% ipython --no-banner

In [1]: import numpy as np

In [2]: import numpy.linalg as la

In [3]: np.set_printoptions(suppress=True, linewidth=200)

In [4]: def tidy(a):
   ...:     return np.round(a, 3) + 0
   ...: 

In [5]: M = np.load("x.npy")

In [6]: print(M)
[[ 6.087  2.01  -0.004]
 [ 6.037  1.962 -0.113]
 [ 5.948  2.085  0.082]
 [ 6.005  2.059  0.012]
 [ 6.     2.01   0.024]
 [ 5.975  1.986 -0.041]
 [ 5.992  2.062 -0.032]
 [ 5.965  1.986  0.037]
 [ 6.028  1.972  0.01 ]
 [ 5.939  2.021 -0.05 ]
 [ 5.966  2.025 -0.005]
 [ 5.982  2.003 -0.005]
 [ 6.029  2.008  0.03 ]
 [ 7.009  9.022  6.027]
 [ 6.952  8.859  5.976]
 [ 7.035  8.919  5.975]
 [ 6.996  8.979  5.95 ]
 [ 7.056  9.023  6.029]
 [ 6.99   9.027  5.983]
 [ 6.953  8.961  5.905]
 [ 7.089  8.955  6.032]
 [ 6.985  8.971  5.994]
 [ 7.021  8.913  6.018]
 [ 7.03   8.98   5.959]
 [ 7.039  8.984  5.908]
 [ 7.013  8.996  5.965]]

In [7]: Xc = M - M.mean(axis=0)

In [8]: vecs = la.svd(Xc)[2][:2]

In [9]: out = Xc - Xc @ vecs.T @ vecs

In [10]: print(tidy(out.std(axis=0)))
[0.02  0.018 0.024]

In [11]: print(tidy(np.diag(vecs.T @ vecs)))
[0.699 0.752 0.549]

In [12]: print(tidy(np.cov(Xc @ vecs.T, rowvar=False)))
[[22.15   0.   ]
 [ 0.     0.002]]

In [13]: print(tidy((Xc @ vecs.T).std(axis=0)))
[4.615 0.039]

In [14]: out = np.c_[M[:, :1] @ np.array([[-1]]), np.array([1, 3, -1, 2, 3, 1, -1, -1, 2, 1, -2, -3, -2, -3, -1, 3, -3, 1, 3, 0, -1, 3, 2, 0, 1, -2])]

In [15]: print(out)
[[-6.087  1.   ]
 [-6.037  3.   ]
 [-5.948 -1.   ]
 [-6.005  2.   ]
 [-6.     3.   ]
 [-5.975  1.   ]
 [-5.992 -1.   ]
 [-5.965 -1.   ]
 [-6.028  2.   ]
 [-5.939  1.   ]
 [-5.966 -2.   ]
 [-5.982 -3.   ]
 [-6.029 -2.   ]
 [-7.009 -3.   ]
 [-6.952 -1.   ]
 [-7.035  3.   ]
 [-6.996 -3.   ]
 [-7.056  1.   ]
 [-6.99   3.   ]
 [-6.953  0.   ]
 [-7.089 -1.   ]
 [-6.985  3.   ]
 [-7.021  2.   ]
 [-7.03   0.   ]
 [-7.039  1.   ]
 [-7.013 -2.   ]]

In [16]: print(la.matrix_rank(np.c_[M, out]))
4

In [17]: x = np.array([5, 4])

In [18]: print((out @ x).argmax())
4

In [19]: print(la.norm(out @ x) <= la.norm(out, 2) * la.norm(x) + 1e-9)
True

In [20]: print(out @ np.eye(2)[1])
[ 1.  3. -1.  2.  3.  1. -1. -1.  2.  1. -2. -3. -2. -3. -1.  3. -3.  1.  3.  0. -1.  3.  2.  0.  1. -2.]

In [21]: print(tidy(la.norm(M, 2)))
49.636

In [22]: print(tidy(la.norm(M, "nuc")))
64.188

In [23]: print(tidy(la.norm(M) ** 2 / la.norm(M, 2) ** 2))
1.084

In [24]: print(la.norm(M, axis=1).argmax())
17

In [25]: print(tidy(M[11] @ M[9]))
39.575

In [26]: print(tidy(la.norm(M, 1)), tidy(la.norm(M, np.inf)))
169.121 22.108

In [27]: print(tidy(la.norm(M[11] - M[9])))
0.065

In [28]: w1 = np.array([[-1, 5], [1, 2], [-3, 3]])

In [29]: coef = np.array([3, -5])

In [30]: act = np.maximum(M @ w1 + coef, 0)

In [31]: print(la.matrix_rank(act))
1

In [32]: print((act > 0).mean(axis=0))
[0. 1.]

In [33]: cent = np.array([[-1, -1, 1], [0, 1, 1]])

In [34]: print(w1 @ cent)
[[ 1  6  4]
 [-1  1  3]
 [ 3  6  0]]

In [35]: A = np.load("data.npy")

In [36]: print(A)
[[-39  -1   0]
 [  1  61   1]
 [  2  -2  18]]

In [37]: out = A / np.sqrt((A ** 2).mean(axis=1, keepdims=True))

In [38]: print(la.matrix_rank(A - A.mean(axis=1, keepdims=True)))
2

In [39]: print(la.matrix_rank(out) == la.matrix_rank(A))
True

In [40]: print(tidy(A - A.mean(axis=1, keepdims=True)))
[[-25.667  12.333  13.333]
 [-20.     40.    -20.   ]
 [ -4.     -8.     12.   ]]

In [41]: E = np.loadtxt("m.csv", delimiter=",")

In [42]: print(E)
[[0. 2. 0. 2.]
 [0. 0. 1. 1.]
 [0. 0. 0. 1.]
 [0. 0. 0. 0.]]

In [43]: # rank 3

In [44]: U, sv, vt = la.svd(E)

In [45]: vecs = vt[:(sv > 1e-8).sum()]

In [46]: rng = np.random.default_rng(522)

In [47]: x = E[1] + 2 * E[0] + rng.integers(2) * np.eye(4)[1]

In [48]: print(x)
[0. 4. 1. 5.]

In [49]: print(la.matrix_rank(np.vstack([E, x])))
3

In [50]: print(tidy(vecs.T @ vecs))
[[0. 0. 0. 0.]
 [0. 1. 0. 0.]
 [0. 0. 1. 0.]
 [0. 0. 0. 1.]]

In [51]: print(np.allclose(vecs.T @ vecs @ x, x))
True

In [52]: m1 = np.load("run18.npy")

In [53]: print(m1)
[[ -2.299  -6.537   9.391]
 [ -9.791  -3.827 -15.516]
 [  8.052 -10.416  -5.59 ]]

In [54]: vals, vecs = la.eig(m1)

In [55]: print(tidy(m1 @ vecs[:, 0] - vals[0] * vecs[:, 0]))
[0. 0. 0.]

In [56]: print(tidy(np.sort(la.eigvals(m1 @ m1))))
[ 99.013 247.959 306.676]

In [57]: print(tidy(np.prod(vals)))
2743.956

In [58]: t = np.radians(103)

In [59]: r_ = np.eye(3)

In [60]: r_[2, 2] = r_[1, 1] = np.cos(t)

In [61]: r_[2, 1], r_[1, 2] = -np.sin(t), np.sin(t)

In [62]: print(tidy(r_))
[[ 1.     0.     0.   ]
 [ 0.    -0.225  0.974]
 [ 0.    -0.974 -0.225]]

In [63]: out = m1 @ r_.T

In [64]: print(tidy(la.det(r_)), tidy(np.trace(r_)))
1.0 0.55

In [65]: K = np.load("dump.npy")

In [66]: print(K)
[[1 0 0]
 [0 0 1]
 [0 1 0]]

In [67]: print(tidy(la.det(K.T)))
-1.0

In [68]: print(np.einsum("ij,ji->", K, K))
3

In [69]: print(tidy(la.det(2 * K)), tidy(la.det(K)))
-8.0 -1.0

In [70]: print(np.poly(K))
[ 1. -1. -1.  1.]

In [71]: print(la.matrix_power(K, 2))
[[1 0 0]
 [0 1 0]
 [0 0 1]]

In [72]: print(la.matrix_power(K, 100))
[[1 0 0]
 [0 1 0]
 [0 0 1]]

In [73]: print(tidy(np.sort(np.abs(la.eigvals(K)))[::-1]))
[1. 1. 1.]

In [74]: print(K @ np.ones(3))
[1. 1. 1.]

In [75]: pr = np.eye(3)[2]

In [76]: for _ in range(6):
    ...:     pr = pr @ K
    ...:     print(pr.round(3))
    ...: 
[0. 1. 0.]
[0. 0. 1.]
[0. 1. 0.]
[0. 0. 1.]
[0. 1. 0.]
[0. 0. 1.]

In [77]: vals, vecs = la.eig(A)

In [78]: print(tidy(A @ vecs[:, 0] - vals[0] * vecs[:, 0]))
[0. 0. 0.]

In [79]: print(tidy(np.sort(la.eigvals(la.inv(A)))))
[-0.026  0.016  0.055]

In [80]: print(tidy(np.sort(la.eigvals(A @ A))))
[ 325.709 1520.248 3714.044]

In [81]: print(tidy(la.norm(K, axis=0)))
[1. 1. 1.]

In [82]: print(tidy(la.norm(K, 1)), tidy(la.norm(K, np.inf)))
1.0 1.0

In [83]: print(tidy(la.norm(K[2] - K[0])))
1.414

In [84]: print(tidy(la.norm(K, 2)))
1.0

In [85]: lab = rng.permutation(3)

In [86]: out = m1[:, lab] * rng.choice([-1, 1], 3)

In [87]: print(out)
[[-9.391 -2.299  6.537]
 [15.516 -9.791  3.827]
 [ 5.59   8.052 10.416]]

In [88]: U, _, vt = la.svd(m1.T @ out)

In [89]: print(tidy(la.lstsq(m1, out)[0]))
[[ 0.  1.  0.]
 [ 0.  0. -1.]
 [-1.  0.  0.]]

In [90]: print(lab)
[2 0 1]

In [91]: print(tidy(U @ vt))
[[ 0.  1.  0.]
 [ 0.  0. -1.]
 [-1.  0.  0.]]
